$ python3 -q
>>> import numpy as np
>>> np.set_printoptions(precision=4, suppress=True, linewidth=120, sign=" ")
>>> tidy = lambda a: np.round(a, 4) + 0
>>> A = np.load("test7.npy")
>>> A
array([[-1.9,  1.6,  0.2, -0.6, -0.7, -0.8, -0.8, -1.2, -1.3, -0.1, -3.6, -0.2, -0.1],
       [ 1.6,  0.9, -0.2,  1.1, -0.8, -0.1, -1.1,  0.4, -0.2,  0.4,  0.6,  0.4,  0.4],
       [ 1.7, -0.4, -0.2,  0. ,  0.7, -0.7, -1.2,  0.3,  0.4, -1.9, -2.1,  0.7, -0.7],
       [-0.6,  1.7,  0. , -0.1, -1.7, -0.1,  0.4, -1.4,  0.3,  3. ,  0. ,  0.8, -1.1],
       [ 0.3,  1.5,  1.5, -0.7,  2.3, -0.8,  1. , -0.6,  1. ,  0.3,  0.6,  0.5,  1. ],
       [ 0.2, -0.1, -0.3,  0.2,  0.4,  0.5, -0.3,  0.6,  0.9, -0.5, -4.5, -0.8,  0.5],
       [-1.1,  1. ,  1.6, -0.9, -0.2,  0. ,  0.5, -0.3, -0.2,  0.3, -0.6, -2.1, -0.2],
       [ 0.3, -1.4, -0.3, -0.3,  0.6, -1.8, -0.2,  0.8,  1.5,  0.3,  4.5, -0.2, -3.3],
       [ 0.3,  0.3, -0.2, -0.5, -0.6, -0.2, -0.8,  0.3,  0.2, -1.1, -0.9, -0.5,  1.6],
       [-0.8, -0.4, -1.1, -0.9, -1.5,  1. ,  0.5,  0.8,  0.1, -0.3, -2.7, -2. ,  0. ],
       [-1.5, -0.6, -0.6,  0.7, -1.2,  1.5,  1.5,  0.3,  0.3, -1.1, -1.8,  0.5, -0.2],
       [ 1.1, -0.2,  0. ,  0.5,  0.2,  0.2,  0.6,  1.5, -1.9, -0.2, -3.6,  1.5,  0.9]])
>>> u = np.array([5, 5])
>>> np.convolve(A[10], u)
array([ -7.5, -10.5,  -6. ,   0.5,  -2.5,   1.5,  15. ,   9. ,   3. ,  -4. , -14.5,  -6.5,   1.5,  -1. ])
>>> np.cross(A[10, :3], A[0, :3])
array([ 0.84,  1.44, -3.54])
>>> vec = np.array([-3, -3, 1, 0, -2, 0, 2, 3, 2, -2, -2, -3, 1])
>>> a = np.maximum(A @ vec, 0)
>>> np.flatnonzero(a > 1e-9)
array([  0,   5,   6,   8,   9,  10,  11])
>>> M2 = np.array([[5, -5],
...     [-5, -1],
...     [-4, 2],
...     [-5, -4],
...     [-2, 5],
...     [-5, -4],
...     [-2, 4],
...     [4, 1],
...     [3, 1],
...     [2, 0],
...     [-5, 2]])
>>> Z = np.array([[2, -2, -2, -2], [1, 2, 1, 2]])
>>> rng = np.random.default_rng(245)
>>> m1 = M2 @ Z + 0.05 * rng.normal(size=(11, 4))
>>> tidy(m1)
array([[  5.0163, -19.986 , -14.9156, -19.9266],
       [-10.9767,   7.9167,   8.9026,   7.9901],
       [ -5.9211,  11.9833,  10.0064,  11.9525],
       [-13.9997,   1.9813,   6.0986,   2.06  ],
       [  0.9849,  13.9811,   8.9896,  14.0026],
       [-14.0048,   2.0499,   5.8582,   2.0133],
       [  0.0308,  11.9456,   7.998 ,  11.9224],
       [  8.9605,  -5.9493,  -6.9951,  -5.9083],
       [  6.9898,  -3.9022,  -4.8876,  -4.0809],
       [  3.9546,  -4.0646,  -4.077 ,  -3.9496],
       [ -8.0421,  14.0397,  12.0345,  13.908 ]])
>>> q, vecs = np.linalg.qr(m1[:, :3])[0], np.linalg.qr(m1[:, 3:])[0]
>>> sv = np.linalg.svd(q.T @ vecs, compute_uv=False)
>>> tidy(np.linalg.norm(q @ q.T - vecs @ vecs.T, 2))
np.float64(1.0)
>>> tidy(np.degrees(np.arccos(sv.clip(0, 1))))
array([ 0.4447])
>>> tidy(sv)
array([ 1.])
>>> (sv > 0.9).sum()
np.int64(1)
>>> M2 = np.c_[m1[:, :3] @ np.array([[2, 2, -1], [3, 1, -1], [-3, 3, 0]]), np.array([2, 1, 0, 4, 4, 2, 0, 0, 3, 4, 3])]
>>> tidy(M2)
array([[ -5.1784, -54.7002,  14.9697,   2.    ],
       [-24.911 ,  12.6709,   3.06  ,   1.    ],
       [ -5.9116,  30.1604,  -6.0622,   0.    ],
       [-40.3516,  -7.7224,  12.0185,   4.    ],
       [ 16.9442,  42.9198, -14.966 ,   4.    ],
       [-39.4348,  -8.3851,  11.955 ,   2.    ],
       [ 11.9044,  36.0012, -11.9764,   0.    ],
       [ 21.0584,  -9.0137,  -3.0112,   0.    ],
       [ 16.9359,  -4.5852,  -3.0877,   3.    ],
       [  7.9465,  -8.3864,   0.11  ,   4.    ],
       [-10.0686,  34.059 ,  -5.9976,   3.    ]])
>>> tidy(np.linalg.lstsq(m1, M2[:, 0])[0])
array([ 2.,  3., -3.,  0.])
>>> np.linalg.matrix_rank(np.c_[m1, M2])
np.int64(5)
>>> Xs = M2 - M2.mean(axis=0)
>>> left, sv, VT = np.linalg.svd(Xs, full_matrices=False)
>>> tidy(Xs.mean(axis=0))
array([ 0.,  0.,  0.,  0.])
>>> np.abs(left[:, 0]).argmax()
np.int64(0)
>>> (np.sign(left[:, 0]) == np.sign(left[0, 0])).astype(int)
array([ 1,  1,  0,  1,  0,  1,  0,  1,  1,  1,  0])
>>> tidy((sv ** 2).sum() ** 2 / (sv ** 4).sum())
np.float64(1.7941)
>>> np.abs(VT[0]).argmax()
np.int64(1)
>>> tidy(sv)
array([ 97.8291,  68.2872,   5.1236,   0.    ])
>>> vec = np.array([2, 3, 0, 1])
>>> target = m1 @ vec
>>> tidy(np.linalg.lstsq(m1, target)[0])
array([ 2.,  3.,  0.,  1.])
>>> tidy(np.linalg.solve(m1.T @ m1, m1.T @ target))
array([ 2.,  3.,  0.,  1.])
>>> tidy(target)
array([-69.8518,   9.7868,  36.0602, -19.9958,  57.9156, -19.8468,  47.8207,  -5.8353,  -1.8077,  -8.2342,  39.943 ])
>>> tidy(np.linalg.pinv(m1) @ m1)
array([[ 1.,  0.,  0.,  0.],
       [ 0.,  1.,  0.,  0.],
       [ 0.,  0.,  1.,  0.],
       [ 0.,  0.,  0.,  1.]])
>>> target = target + 0.3 * rng.normal(size=11)
>>> tidy(target)
array([-69.4371,   9.4469,  36.4898, -20.0435,  58.5231, -20.0838,  48.5294,  -5.3236,  -2.2144,  -7.8499,  40.0268])
>>> coef, *_ = np.linalg.lstsq(m1, target)
>>> tidy(m1.T @ (target - m1 @ coef))
array([ 0.,  0.,  0.,  0.])
>>> tidy(coef)
array([ 2.328 ,  0.1199,  0.8967,  3.3075])
>>> coef.round()
array([ 2.,  0.,  1.,  3.])
>>> M2 = np.array([[-1, 0, 1, -4, -3, 1, -1, 2, 0, 0, -1, 1]])
>>> E = M2.T @ M2
>>> E
array([[ 1,  0, -1,  4,  3, -1,  1, -2,  0,  0,  1, -1],
       [ 0,  0,  0,  0,  0,  0,  0,  0,  0,  0,  0,  0],
       [-1,  0,  1, -4, -3,  1, -1,  2,  0,  0, -1,  1],
       [ 4,  0, -4, 16, 12, -4,  4, -8,  0,  0,  4, -4],
       [ 3,  0, -3, 12,  9, -3,  3, -6,  0,  0,  3, -3],
       [-1,  0,  1, -4, -3,  1, -1,  2,  0,  0, -1,  1],
       [ 1,  0, -1,  4,  3, -1,  1, -2,  0,  0,  1, -1],
       [-2,  0,  2, -8, -6,  2, -2,  4,  0,  0, -2,  2],
       [ 0,  0,  0,  0,  0,  0,  0,  0,  0,  0,  0,  0],
       [ 0,  0,  0,  0,  0,  0,  0,  0,  0,  0,  0,  0],
       [ 1,  0, -1,  4,  3, -1,  1, -2,  0,  0,  1, -1],
       [-1,  0,  1, -4, -3,  1, -1,  2,  0,  0, -1,  1]])
>>> np.argsort(-np.linalg.norm(E, axis=0).round(6), kind="stable")[:3]
array([ 3,  4,  7])
>>> np.linalg.cond(E) > 100
np.True_
>>> w, vecs = np.linalg.eigh(E)
>>> vec = np.array([5, 6, 7, 0, 6, 8, 8, 3, 7, 4, 8, 3])
>>> (np.sign(vecs[:, -1].round(6)) == np.sign(vecs[0, -1].round(6))).astype(int)
array([ 1,  0,  0,  1,  1,  0,  1,  0,  0,  0,  1,  0])
>>> vec @ E @ vec
np.int64(225)
>>> tidy(np.linalg.eigvalsh(E[1:, 1:]))
array([  0.,   0.,   0.,   0.,   0.,   0.,   0.,   0.,   0.,   0.,  34.])
>>> left, sv, VT = np.linalg.svd(E)
>>> vecs = VT[:(sv > 1e-8).sum()]
>>> vec = E[11] + -1 * E[6] + rng.integers(2) * np.eye(12)[1]
>>> vec
array([-2.,  0.,  2., -8., -6.,  2., -2.,  4.,  0.,  0., -2.,  2.])
>>> np.linalg.matrix_rank(np.vstack([E, vec]))
np.int64(1)
>>> tidy(np.diag(vecs.T @ vecs))
array([ 0.0286,  0.    ,  0.0286,  0.4571,  0.2571,  0.0286,  0.0286,  0.1143,  0.    ,  0.    ,  0.0286,  0.0286])
>>> tidy(np.linalg.norm(vec - vecs.T @ vecs @ vec))
np.float64(0.0)
>>> np.allclose(vecs.T @ vecs @ vec, vec)
True
>>> M = np.loadtxt("m.csv", delimiter=",")
>>> M
array([[ 18.,  10.,   1.,   6.,  -2.,   4., -10., -11.,   0.,  -6.,  -2., -15.,  11.],
       [ 10.,  22.,   9.,   6., -14.,   0.,  -2., -13.,   0., -12., -12.,  -1.,   9.],
       [  1.,   9.,  14.,   1.,  -5.,   5.,  11.,  -6.,  -3.,   1., -10.,   2.,   2.],
       [  6.,   6.,   1.,   6.,   0.,  -6.,  -6.,  -5.,  -4.,  -2.,   4.,  -1.,  -5.],
       [ -2., -14.,  -5.,   0.,  13.,  -3.,  -2.,   6.,  -4.,  10.,  13.,  -2., -11.],
       [  4.,   0.,   5.,  -6.,  -3.,  17.,   8.,  -2.,   6.,   0., -13., -10.,  19.],
       [-10.,  -2.,  11.,  -6.,  -2.,   8.,  18.,   3.,   0.,   6., -10.,   7.,   1.],
       [-11., -13.,  -6.,  -5.,   6.,  -2.,   3.,  10.,   1.,   6.,   6.,   6.,  -7.],
       [  0.,   0.,  -3.,  -4.,  -4.,   6.,   0.,   1.,   6.,  -4.,  -6.,  -3.,  11.],
       [ -6., -12.,   1.,  -2.,  10.,   0.,   6.,   6.,  -4.,  11.,   7.,   2., -10.],
       [ -2., -12., -10.,   4.,  13., -13., -10.,   6.,  -6.,   7.,  20.,   2., -19.],
       [-15.,  -1.,   2.,  -1.,  -2., -10.,   7.,   6.,  -3.,   2.,   2.,  18., -15.],
       [ 11.,   9.,   2.,  -5., -11.,  19.,   1.,  -7.,  11., -10., -19., -15.,  31.]])
>>> # symmetric
>>> w, vecs = np.linalg.eigh(M)
>>> tidy(np.linalg.svd(M, compute_uv=False))
array([ 90.9847,  49.5171,  40.9643,  22.534 ,   0.    ,   0.    ,   0.    ,   0.    ,   0.    ,   0.    ,   0.    ,
         0.    ,   0.    ])
>>> tidy(w)
array([  0.    ,   0.    ,   0.    ,   0.    ,   0.    ,   0.    ,   0.    ,   0.    ,   0.    ,  22.534 ,  40.9643,
        49.5171,  90.9847])
>>> tidy(np.linalg.eigvalsh(M + 3 * np.eye(13)))
array([  3.    ,   3.    ,   3.    ,   3.    ,   3.    ,   3.    ,   3.    ,   3.    ,   3.    ,  25.534 ,  43.9643,
        52.5171,  93.9847])
>>> (w > 1e-8).sum(), (w < -1e-8).sum()
(np.int64(4), np.int64(0))
>>> tidy(np.linalg.eigvalsh(M @ M))
array([    0.    ,     0.    ,     0.    ,     0.    ,     0.    ,     0.    ,     0.    ,     0.    ,     0.    ,
         507.7818,  1678.0702,  2451.9409,  8278.207 ])
>>> left, sv, VT = np.linalg.svd(M)
>>> np.argmax(sv[:-1] / (sv[1:] + 1e-6)) + 1
np.int64(4)
>>> tidy(sv)
array([ 90.9847,  49.5171,  40.9643,  22.534 ,   0.    ,   0.    ,   0.    ,   0.    ,   0.    ,   0.    ,   0.    ,
         0.    ,   0.    ])
>>> M2 = left[:, :4] @ np.diag(sv[:4]) @ VT[:4]
>>> tidy(np.linalg.norm(M - M2, 2)), tidy(sv[4])
(np.float64(0.0), np.float64(0.0))
>>> np.linalg.matrix_rank(M, rtol=0.05)
np.int64(4)
>>> np.linalg.matrix_rank(M2)
np.int64(4)
>>> mat = np.load("sample15.npy")
>>> mat
array([[ 4,  0,  0,  0,  0,  0,  0,  0,  0,  0,  0],
       [ 0,  1,  0,  0,  0,  0,  0,  0,  0,  0,  0],
       [ 0,  0, -4,  0,  0,  0,  0,  0,  0,  0,  0],
       [ 0,  0,  0,  5,  0,  0,  0,  0,  0,  0,  0],
       [ 0,  0,  0,  0,  0,  0,  0,  0,  0,  0,  0],
       [ 0,  0,  0,  0,  0,  2,  0,  0,  0,  0,  0],
       [ 0,  0,  0,  0,  0,  0, -6,  0,  0,  0,  0],
       [ 0,  0,  0,  0,  0,  0,  0,  1,  0,  0,  0],
       [ 0,  0,  0,  0,  0,  0,  0,  0, -5,  0,  0],
       [ 0,  0,  0,  0,  0,  0,  0,  0,  0,  0,  0],
       [ 0,  0,  0,  0,  0,  0,  0,  0,  0,  0, -6]])
>>> # null space of dimension 2
>>> left, sv, VT = np.linalg.svd(mat)
>>> vecs = VT[:(sv > 1e-8).sum()]
>>> vec = mat[10] + 3 * mat[2] + rng.integers(2) * np.eye(11)[6]
>>> vec
array([  0.,   0., -12.,   0.,   0.,   0.,   1.,   0.,   0.,   0.,  -6.])
>>> np.diag(vecs.T @ vecs)
array([ 1.,  1.,  1.,  1.,  0.,  1.,  1.,  1.,  1.,  0.,  1.])
>>> vecs.T @ vecs
array([[ 1.,  0.,  0.,  0.,  0.,  0.,  0.,  0.,  0.,  0.,  0.],
       [ 0.,  1.,  0.,  0.,  0.,  0.,  0.,  0.,  0.,  0.,  0.],
       [ 0.,  0.,  1.,  0.,  0.,  0.,  0.,  0.,  0.,  0.,  0.],
       [ 0.,  0.,  0.,  1.,  0.,  0.,  0.,  0.,  0.,  0.,  0.],
       [ 0.,  0.,  0.,  0.,  0.,  0.,  0.,  0.,  0.,  0.,  0.],
       [ 0.,  0.,  0.,  0.,  0.,  1.,  0.,  0.,  0.,  0.,  0.],
       [ 0.,  0.,  0.,  0.,  0.,  0.,  1.,  0.,  0.,  0.,  0.],
       [ 0.,  0.,  0.,  0.,  0.,  0.,  0.,  1.,  0.,  0.,  0.],
       [ 0.,  0.,  0.,  0.,  0.,  0.,  0.,  0.,  1.,  0.,  0.],
       [ 0.,  0.,  0.,  0.,  0.,  0.,  0.,  0.,  0.,  0.,  0.],
       [ 0.,  0.,  0.,  0.,  0.,  0.,  0.,  0.,  0.,  0.,  1.]])
>>> tidy(np.linalg.norm(vec - vecs.T @ vecs @ vec))
np.float64(0.0)
>>> tidy(np.sort(np.linalg.eigvals(mat).real))
array([-6., -6., -5., -4.,  0.,  0.,  1.,  1.,  2.,  4.,  5.])
>>> (mat != 0).astype(int)
array([[ 1,  0,  0,  0,  0,  0,  0,  0,  0,  0,  0],
       [ 0,  1,  0,  0,  0,  0,  0,  0,  0,  0,  0],
       [ 0,  0,  1,  0,  0,  0,  0,  0,  0,  0,  0],
       [ 0,  0,  0,  1,  0,  0,  0,  0,  0,  0,  0],
       [ 0,  0,  0,  0,  0,  0,  0,  0,  0,  0,  0],
       [ 0,  0,  0,  0,  0,  1,  0,  0,  0,  0,  0],
       [ 0,  0,  0,  0,  0,  0,  1,  0,  0,  0,  0],
       [ 0,  0,  0,  0,  0,  0,  0,  1,  0,  0,  0],
       [ 0,  0,  0,  0,  0,  0,  0,  0,  1,  0,  0],
       [ 0,  0,  0,  0,  0,  0,  0,  0,  0,  0,  0],
       [ 0,  0,  0,  0,  0,  0,  0,  0,  0,  0,  1]])
>>> np.flatnonzero(np.linalg.matrix_power((mat != 0) + (mat.T != 0) + np.eye(11), 11)[0])
array([ 0])
>>> tidy(np.linalg.det(mat))
np.float64(0.0)
>>> (np.linalg.matrix_power((mat != 0) + (mat.T != 0) + np.eye(11), 11) > 0).astype(int)
array([[ 1,  0,  0,  0,  0,  0,  0,  0,  0,  0,  0],
       [ 0,  1,  0,  0,  0,  0,  0,  0,  0,  0,  0],
       [ 0,  0,  1,  0,  0,  0,  0,  0,  0,  0,  0],
       [ 0,  0,  0,  1,  0,  0,  0,  0,  0,  0,  0],
       [ 0,  0,  0,  0,  1,  0,  0,  0,  0,  0,  0],
       [ 0,  0,  0,  0,  0,  1,  0,  0,  0,  0,  0],
       [ 0,  0,  0,  0,  0,  0,  1,  0,  0,  0,  0],
       [ 0,  0,  0,  0,  0,  0,  0,  1,  0,  0,  0],
       [ 0,  0,  0,  0,  0,  0,  0,  0,  1,  0,  0],
       [ 0,  0,  0,  0,  0,  0,  0,  0,  0,  1,  0],
       [ 0,  0,  0,  0,  0,  0,  0,  0,  0,  0,  1]])
>>> t3 = np.stack([mat, 4 * mat, mat[::-1]])
>>> tidy(np.linalg.norm(t3, axis=(1, 2)))
array([ 12.6491,  50.5964,  12.6491])
>>> t3.sum(axis=0)
array([[ 20,   0,   0,   0,   0,   0,   0,   0,   0,   0,  -6],
       [  0,   5,   0,   0,   0,   0,   0,   0,   0,   0,   0],
       [  0,   0, -20,   0,   0,   0,   0,   0,  -5,   0,   0],
       [  0,   0,   0,  25,   0,   0,   0,   1,   0,   0,   0],
       [  0,   0,   0,   0,   0,   0,  -6,   0,   0,   0,   0],
       [  0,   0,   0,   0,   0,  12,   0,   0,   0,   0,   0],
       [  0,   0,   0,   0,   0,   0, -30,   0,   0,   0,   0],
       [  0,   0,   0,   5,   0,   0,   0,   5,   0,   0,   0],
       [  0,   0,  -4,   0,   0,   0,   0,   0, -25,   0,   0],
       [  0,   1,   0,   0,   0,   0,   0,   0,   0,   0,   0],
       [  4,   0,   0,   0,   0,   0,   0,   0,   0,   0, -30]])
